$ ipython --no-banner

In [1]: import numpy as np

In [2]: from numpy import linalg as LA

In [3]: np.set_printoptions(precision=1, suppress=True, linewidth=120, floatmode="fixed")

In [4]: data = np.load("sample0.npy")

In [5]: data.round(1) + 0
Out[5]: 
array([[-0.5, -0.2,  0.3, -0.3, -0.4, -0.1, -0.2,  0.6,  0.0, -0.2],
       [-0.1, -0.1, -0.4, -0.1, -0.1,  0.3, -0.6, -0.4,  0.1, -0.4],
       [ 0.4, -0.1, -0.3,  0.3, -0.6, -0.1, -0.1,  0.2,  0.2,  0.3],
       [ 0.3,  0.0, -0.4, -0.7, -0.1,  0.1,  0.2,  0.1, -0.5,  0.0],
       [ 0.1, -0.5,  0.4, -0.1, -0.1, -0.1, -0.3, -0.3, -0.3,  0.4],
       [ 0.2, -0.6,  0.0, -0.2,  0.0, -0.2,  0.5, -0.2,  0.3, -0.4],
       [ 0.2, -0.4, -0.2,  0.3,  0.5,  0.0, -0.2,  0.5, -0.3, -0.1],
       [ 0.1,  0.2,  0.1,  0.2, -0.1, -0.7, -0.1, -0.2, -0.5, -0.4],
       [-0.5, -0.2, -0.5,  0.0,  0.1, -0.5,  0.1, -0.1,  0.0,  0.4],
       [ 0.3,  0.2,  0.1, -0.4,  0.3, -0.4, -0.4,  0.2,  0.5,  0.1]])

In [6]: np.allclose(data @ data.T, data.T @ data)
Out[6]: True

In [7]: round(LA.det(data), 1)
Out[7]: np.float64(-1.0)

In [8]: np.round(data @ data, 1) + 0
Out[8]: 
array([[ 0.2,  0.5, -0.2,  0.7, -0.1, -0.3,  0.2, -0.3, -0.1, -0.1],
       [-0.5,  0.0,  0.1, -0.1, -0.1,  0.3,  0.6, -0.5,  0.2,  0.1],
       [-0.3,  0.5, -0.2, -0.4,  0.1, -0.3,  0.2,  0.4,  0.0, -0.3],
       [-0.1,  0.0,  0.7,  0.3,  0.2,  0.1, -0.1,  0.1,  0.3, -0.5],
       [ 0.3,  0.3,  0.3, -0.1, -0.3,  0.0,  0.2,  0.4,  0.5,  0.5],
       [-0.4, -0.2,  0.0,  0.4,  0.2,  0.0,  0.3,  0.6, -0.3,  0.4],
       [ 0.1,  0.0,  0.6, -0.2, -0.3, -0.3,  0.2, -0.1, -0.6,  0.1],
       [-0.1,  0.4,  0.0,  0.1, -0.4,  0.7, -0.3,  0.1, -0.3,  0.0],
       [ 0.0,  0.4,  0.2, -0.1,  0.7,  0.1, -0.1, -0.2, -0.1,  0.4],
       [-0.6,  0.1,  0.1,  0.1, -0.3, -0.4, -0.5, -0.2,  0.2,  0.3]])

In [9]: np.round((data - data.T) / 2, 1) + 0
Out[9]: 
array([[ 0.0,  0.0, -0.1, -0.3, -0.2, -0.2, -0.2,  0.2,  0.3, -0.3],
       [ 0.0,  0.0, -0.1, -0.1,  0.2,  0.4, -0.1, -0.3,  0.1, -0.3],
       [ 0.1,  0.1,  0.0,  0.3, -0.5, -0.1,  0.0,  0.1,  0.4,  0.1],
       [ 0.3,  0.1, -0.3,  0.0,  0.0,  0.1, -0.1,  0.0, -0.3,  0.2],
       [ 0.2, -0.2,  0.5,  0.0,  0.0,  0.0, -0.4, -0.1, -0.2,  0.1],
       [ 0.2, -0.4,  0.1, -0.1,  0.0,  0.0,  0.2,  0.2,  0.4,  0.0],
       [ 0.2,  0.1,  0.0,  0.1,  0.4, -0.2,  0.0,  0.3, -0.2,  0.1],
       [-0.2,  0.3, -0.1,  0.0,  0.1, -0.2, -0.3,  0.0, -0.2, -0.3],
       [-0.3, -0.1, -0.4,  0.3,  0.2, -0.4,  0.2,  0.2,  0.0, -0.1],
       [ 0.3,  0.3, -0.1, -0.2, -0.1,  0.0, -0.1,  0.3,  0.1,  0.0]])

In [10]: np.round(LA.matrix_power(data, 3), 1) + 0
Out[10]: 
array([[-0.1,  0.0, -0.4, -0.5,  0.0,  0.5, -0.3,  0.2, -0.3, -0.2],
       [ 0.3, -0.5, -0.4,  0.2,  0.6,  0.1,  0.1,  0.1,  0.3,  0.1],
       [-0.1,  0.1,  0.0,  0.6,  0.2,  0.1, -0.4, -0.5, -0.2, -0.3],
       [ 0.1, -0.3, -0.4,  0.2, -0.6, -0.1,  0.2, -0.2, -0.3,  0.3],
       [-0.1,  0.1, -0.5,  0.0, -0.1, -0.7, -0.4,  0.2,  0.2, -0.2],
       [ 0.7,  0.2,  0.1, -0.1,  0.3, -0.3, -0.1,  0.0, -0.5,  0.0],
       [ 0.4,  0.2,  0.1,  0.4, -0.3,  0.3, -0.3,  0.5,  0.2, -0.1],
       [ 0.3,  0.0, -0.1, -0.2, -0.2,  0.0,  0.3, -0.3,  0.3, -0.7],
       [ 0.2, -0.4,  0.3, -0.3, -0.1,  0.0, -0.6, -0.3,  0.3,  0.2],
       [ 0.1,  0.7, -0.4, -0.1,  0.0,  0.2,  0.0, -0.4,  0.3,  0.4]])

In [11]: O, R = LA.qr(data)

In [12]: O.shape, R.shape
Out[12]: ((10, 10), (10, 10))

In [13]: O.round(1) + 0
Out[13]: 
array([[-0.5, -0.2,  0.3, -0.3, -0.4, -0.1, -0.2,  0.6,  0.0, -0.2],
       [-0.1, -0.1, -0.4, -0.1, -0.1,  0.3, -0.6, -0.4,  0.1, -0.4],
       [ 0.4, -0.1, -0.3,  0.3, -0.6, -0.1, -0.1,  0.2,  0.2,  0.3],
       [ 0.3,  0.0, -0.4, -0.7, -0.1,  0.1,  0.2,  0.1, -0.5,  0.0],
       [ 0.1, -0.5,  0.4, -0.1, -0.1, -0.1, -0.3, -0.3, -0.3,  0.4],
       [ 0.2, -0.6,  0.0, -0.2,  0.0, -0.2,  0.5, -0.2,  0.3, -0.4],
       [ 0.2, -0.4, -0.2,  0.3,  0.5,  0.0, -0.2,  0.5, -0.3, -0.1],
       [ 0.1,  0.2,  0.1,  0.2, -0.1, -0.7, -0.1, -0.2, -0.5, -0.4],
       [-0.5, -0.2, -0.5,  0.0,  0.1, -0.5,  0.1, -0.1,  0.0,  0.4],
       [ 0.3,  0.2,  0.1, -0.4,  0.3, -0.4, -0.4,  0.2,  0.5,  0.1]])

In [14]: np.abs(np.diag(R))
Out[14]: array([1.0, 1.0, 1.0, 1.0, 1.0, 1.0, 1.0, 1.0, 1.0, 1.0])

In [15]: round(float(abs(R[0, 0])), 1), np.round(LA.norm(data[:, 0]), 1)
Out[15]: (1.0, np.float64(1.0))

In [16]: R.round(1) + 0
Out[16]: 
array([[1.0, 0.0, 0.0, 0.0, 0.0, 0.0, 0.0, 0.0, 0.0, 0.0],
       [0.0, 1.0, 0.0, 0.0, 0.0, 0.0, 0.0, 0.0, 0.0, 0.0],
       [0.0, 0.0, 1.0, 0.0, 0.0, 0.0, 0.0, 0.0, 0.0, 0.0],
       [0.0, 0.0, 0.0, 1.0, 0.0, 0.0, 0.0, 0.0, 0.0, 0.0],
       [0.0, 0.0, 0.0, 0.0, 1.0, 0.0, 0.0, 0.0, 0.0, 0.0],
       [0.0, 0.0, 0.0, 0.0, 0.0, 1.0, 0.0, 0.0, 0.0, 0.0],
       [0.0, 0.0, 0.0, 0.0, 0.0, 0.0, 1.0, 0.0, 0.0, 0.0],
       [0.0, 0.0, 0.0, 0.0, 0.0, 0.0, 0.0, 1.0, 0.0, 0.0],
       [0.0, 0.0, 0.0, 0.0, 0.0, 0.0, 0.0, 0.0, 1.0, 0.0],
       [0.0, 0.0, 0.0, 0.0, 0.0, 0.0, 0.0, 0.0, 0.0, 1.0]])

In [17]: u = np.array([-1, -1, 0, 1, 1, 2, -2, -2, -1, -2])

In [18]: out = data + np.outer(u, np.eye(10)[9])

In [19]: LA.matrix_rank(out - data)
Out[19]: np.int64(1)

In [20]: np.round(LA.det(out) / LA.det(data), 1), round(1 + LA.solve(data, u)[9], 1)
Out[20]: (np.float64(1.8), np.float64(1.8))

In [21]: rng = np.random.default_rng(656461)

In [22]: labels = rng.permutation(10)

In [23]: labels
Out[23]: array([0, 3, 2, 6, 8, 9, 5, 4, 1, 7])

In [24]: out = data[labels][:, labels]

In [25]: np.sort(np.abs(LA.eigvals(out)))
Out[25]: array([1.0, 1.0, 1.0, 1.0, 1.0, 1.0, 1.0, 1.0, 1.0, 1.0])

In [26]: np.round(LA.det(out), 1), round(LA.det(data[labels]), 1)
Out[26]: (np.float64(-1.0), np.float64(1.0))

In [27]: np.round(np.diag(out), 1) + 0
Out[27]: array([-0.5, -0.7, -0.3, -0.2,  0.0,  0.1, -0.2, -0.1, -0.1, -0.2])

In [28]: out = LA.inv(data)

In [29]: (np.abs(out) > 1e-9).astype(int)
Out[29]: 
array([[1, 1, 1, 1, 1, 1, 1, 1, 1, 1],
       [1, 1, 1, 1, 1, 1, 1, 1, 1, 1],
       [1, 1, 1, 1, 1, 1, 1, 1, 1, 1],
       [1, 1, 1, 1, 1, 1, 1, 1, 1, 1],
       [1, 1, 1, 1, 1, 1, 1, 1, 1, 1],
       [1, 1, 1, 1, 1, 1, 1, 1, 1, 1],
       [1, 1, 1, 1, 1, 1, 1, 1, 1, 1],
       [1, 1, 1, 1, 1, 1, 1, 1, 1, 1],
       [1, 1, 1, 1, 1, 1, 1, 1, 1, 1],
       [1, 1, 1, 1, 1, 1, 1, 1, 1, 1]])

In [30]: round(LA.cond(data), 1)
Out[30]: np.float64(1.0)

In [31]: round(LA.det(data) * LA.det(out), 1)
Out[31]: np.float64(1.0)

In [32]: np.round(LA.inv(out), 1) + 0
Out[32]: 
array([[-0.5, -0.2,  0.3, -0.3, -0.4, -0.1, -0.2,  0.6,  0.0, -0.2],
       [-0.1, -0.1, -0.4, -0.1, -0.1,  0.3, -0.6, -0.4,  0.1, -0.4],
       [ 0.4, -0.1, -0.3,  0.3, -0.6, -0.1, -0.1,  0.2,  0.2,  0.3],
       [ 0.3,  0.0, -0.4, -0.7, -0.1,  0.1,  0.2,  0.1, -0.5,  0.0],
       [ 0.1, -0.5,  0.4, -0.1, -0.1, -0.1, -0.3, -0.3, -0.3,  0.4],
       [ 0.2, -0.6,  0.0, -0.2,  0.0, -0.2,  0.5, -0.2,  0.3, -0.4],
       [ 0.2, -0.4, -0.2,  0.3,  0.5,  0.0, -0.2,  0.5, -0.3, -0.1],
       [ 0.1,  0.2,  0.1,  0.2, -0.1, -0.7, -0.1, -0.2, -0.5, -0.4],
       [-0.5, -0.2, -0.5,  0.0,  0.1, -0.5,  0.1, -0.1,  0.0,  0.4],
       [ 0.3,  0.2,  0.1, -0.4,  0.3, -0.4, -0.4,  0.2,  0.5,  0.1]])

In [33]: np.round(LA.det(data) * out, 1) + 0
Out[33]: 
array([[ 0.5,  0.1, -0.4, -0.3, -0.1, -0.2, -0.2, -0.1,  0.5, -0.3],
       [ 0.2,  0.1,  0.1,  0.0,  0.5,  0.6,  0.4, -0.2,  0.2, -0.2],
       [-0.3,  0.4,  0.3,  0.4, -0.4,  0.0,  0.2, -0.1,  0.5, -0.1],
       [ 0.3,  0.1, -0.3,  0.7,  0.1,  0.2, -0.3, -0.2,  0.0,  0.4],
       [ 0.4,  0.1,  0.6,  0.1,  0.1,  0.0, -0.5,  0.1, -0.1, -0.3],
       [ 0.1, -0.3,  0.1, -0.1,  0.1,  0.2,  0.0,  0.7,  0.5,  0.4],
       [ 0.2,  0.6,  0.1, -0.2,  0.3, -0.5,  0.2,  0.1, -0.1,  0.4],
       [-0.6,  0.4, -0.2, -0.1,  0.3,  0.2, -0.5,  0.2,  0.1, -0.2],
       [ 0.0, -0.1, -0.2,  0.5,  0.3, -0.3,  0.3,  0.5,  0.0, -0.5],
       [ 0.2,  0.4, -0.3,  0.0, -0.4,  0.4,  0.1,  0.4, -0.4, -0.1]])

In [34]: np.round(data @ out, 1) + 0
Out[34]: 
array([[1.0, 0.0, 0.0, 0.0, 0.0, 0.0, 0.0, 0.0, 0.0, 0.0],
       [0.0, 1.0, 0.0, 0.0, 0.0, 0.0, 0.0, 0.0, 0.0, 0.0],
       [0.0, 0.0, 1.0, 0.0, 0.0, 0.0, 0.0, 0.0, 0.0, 0.0],
       [0.0, 0.0, 0.0, 1.0, 0.0, 0.0, 0.0, 0.0, 0.0, 0.0],
       [0.0, 0.0, 0.0, 0.0, 1.0, 0.0, 0.0, 0.0, 0.0, 0.0],
       [0.0, 0.0, 0.0, 0.0, 0.0, 1.0, 0.0, 0.0, 0.0, 0.0],
       [0.0, 0.0, 0.0, 0.0, 0.0, 0.0, 1.0, 0.0, 0.0, 0.0],
       [0.0, 0.0, 0.0, 0.0, 0.0, 0.0, 0.0, 1.0, 0.0, 0.0],
       [0.0, 0.0, 0.0, 0.0, 0.0, 0.0, 0.0, 0.0, 1.0, 0.0],
       [0.0, 0.0, 0.0, 0.0, 0.0, 0.0, 0.0, 0.0, 0.0, 1.0]])

In [35]: A = np.load("run6.npy")

In [36]: A
Out[36]: 
array([[5.0, 0.0, 0.0, 0.0, 0.0, 0.0, 4.0, 4.0, 0.0, 0.0, 0.0, 0.0, 0.0],
       [0.0, 5.0, 4.0, 4.0, 4.0, 4.0, 0.0, 0.0, 4.0, 0.0, 0.0, 0.0, 4.0],
       [0.0, 4.0, 5.0, 4.0, 4.0, 4.0, 0.0, 0.0, 4.0, 0.0, 0.0, 0.0, 4.0],
       [0.0, 4.0, 4.0, 5.0, 4.0, 4.0, 0.0, 0.0, 4.0, 0.0, 0.0, 0.0, 4.0],
       [0.0, 4.0, 4.0, 4.0, 5.0, 4.0, 0.0, 0.0, 4.0, 0.0, 0.0, 0.0, 4.0],
       [0.0, 4.0, 4.0, 4.0, 4.0, 5.0, 0.0, 0.0, 4.0, 0.0, 0.0, 0.0, 4.0],
       [4.0, 0.0, 0.0, 0.0, 0.0, 0.0, 5.0, 4.0, 0.0, 0.0, 0.0, 0.0, 0.0],
       [4.0, 0.0, 0.0, 0.0, 0.0, 0.0, 4.0, 5.0, 0.0, 0.0, 0.0, 0.0, 0.0],
       [0.0, 4.0, 4.0, 4.0, 4.0, 4.0, 0.0, 0.0, 5.0, 0.0, 0.0, 0.0, 4.0],
       [0.0, 0.0, 0.0, 0.0, 0.0, 0.0, 0.0, 0.0, 0.0, 5.0, 4.0, 4.0, 0.0],
       [0.0, 0.0, 0.0, 0.0, 0.0, 0.0, 0.0, 0.0, 0.0, 4.0, 5.0, 4.0, 0.0],
       [0.0, 0.0, 0.0, 0.0, 0.0, 0.0, 0.0, 0.0, 0.0, 4.0, 4.0, 5.0, 0.0],
       [0.0, 4.0, 4.0, 4.0, 4.0, 4.0, 0.0, 0.0, 4.0, 0.0, 0.0, 0.0, 5.0]])

In [37]: # symmetric

In [38]: vec = np.array([1, 0, -2, -2, -2, 1, 1, -1, 2, -2, -2, 1, -1])

In [39]: target = A @ vec

In [40]: target
Out[40]: array([  5.0, -16.0, -18.0, -18.0, -18.0, -15.0,   5.0,   3.0, -14.0, -14.0, -14.0, -11.0, -17.0])

In [41]: np.round(LA.solve(A.T, A[1]), 1) + 0
Out[41]: array([0.0, 1.0, 0.0, 0.0, 0.0, 0.0, 0.0, 0.0, 0.0, 0.0, 0.0, 0.0, 0.0])

In [42]: np.round(LA.solve(A, target + A[:, 8]), 1) + 0
Out[42]: array([ 1.0,  0.0, -2.0, -2.0, -2.0,  1.0,  1.0, -1.0,  3.0, -2.0, -2.0,  1.0, -1.0])

In [43]: np.round(LA.solve(A, A[:, 2]), 1) + 0
Out[43]: array([0.0, 0.0, 1.0, 0.0, 0.0, 0.0, 0.0, 0.0, 0.0, 0.0, 0.0, 0.0, 0.0])

In [44]: np.round(LA.solve(A, 4 * target), 1) + 0
Out[44]: array([ 4.0,  0.0, -8.0, -8.0, -8.0,  4.0,  4.0, -4.0,  8.0, -8.0, -8.0,  4.0, -4.0])

In [45]: w, evecs = LA.eigh(A)

In [46]: vec = np.array([0, 3, -1, 0, 3, -1, 2, 0, -2, 2, 3, -2, 3])

In [47]: LA.eigvalsh(A[1:, 1:])
Out[47]: array([ 1.0,  1.0,  1.0,  1.0,  1.0,  1.0,  1.0,  1.0,  1.0,  9.0, 13.0, 29.0])

In [48]: np.round(vec @ A @ vec / (vec @ vec), 1), np.round(w[0], 1), w[-1]
Out[48]: (np.float64(3.8), np.float64(1.0), np.float64(29.0))

In [49]: out = A[0, 0] * A[1:] - np.outer(A[1:, 0], A[0])

In [50]: out
Out[50]: 
array([[ 0.0, 25.0, 20.0, 20.0, 20.0, 20.0,  0.0,  0.0, 20.0,  0.0,  0.0,  0.0, 20.0],
       [ 0.0, 20.0, 25.0, 20.0, 20.0, 20.0,  0.0,  0.0, 20.0,  0.0,  0.0,  0.0, 20.0],
       [ 0.0, 20.0, 20.0, 25.0, 20.0, 20.0,  0.0,  0.0, 20.0,  0.0,  0.0,  0.0, 20.0],
       [ 0.0, 20.0, 20.0, 20.0, 25.0, 20.0,  0.0,  0.0, 20.0,  0.0,  0.0,  0.0, 20.0],
       [ 0.0, 20.0, 20.0, 20.0, 20.0, 25.0,  0.0,  0.0, 20.0,  0.0,  0.0,  0.0, 20.0],
       [ 0.0,  0.0,  0.0,  0.0,  0.0,  0.0,  9.0,  4.0,  0.0,  0.0,  0.0,  0.0,  0.0],
       [ 0.0,  0.0,  0.0,  0.0,  0.0,  0.0,  4.0,  9.0,  0.0,  0.0,  0.0,  0.0,  0.0],
       [ 0.0, 20.0, 20.0, 20.0, 20.0, 20.0,  0.0,  0.0, 25.0,  0.0,  0.0,  0.0, 20.0],
       [ 0.0,  0.0,  0.0,  0.0,  0.0,  0.0,  0.0,  0.0,  0.0, 25.0, 20.0, 20.0,  0.0],
       [ 0.0,  0.0,  0.0,  0.0,  0.0,  0.0,  0.0,  0.0,  0.0, 20.0, 25.0, 20.0,  0.0],
       [ 0.0,  0.0,  0.0,  0.0,  0.0,  0.0,  0.0,  0.0,  0.0, 20.0, 20.0, 25.0,  0.0],
       [ 0.0, 20.0, 20.0, 20.0, 20.0, 20.0,  0.0,  0.0, 20.0,  0.0,  0.0,  0.0, 25.0]])

In [51]: np.flatnonzero(~out.round(6).any(axis=1))
Out[51]: array([], dtype=int64)

In [52]: LA.matrix_rank(out), LA.matrix_rank(A)
Out[52]: (np.int64(12), np.int64(13))
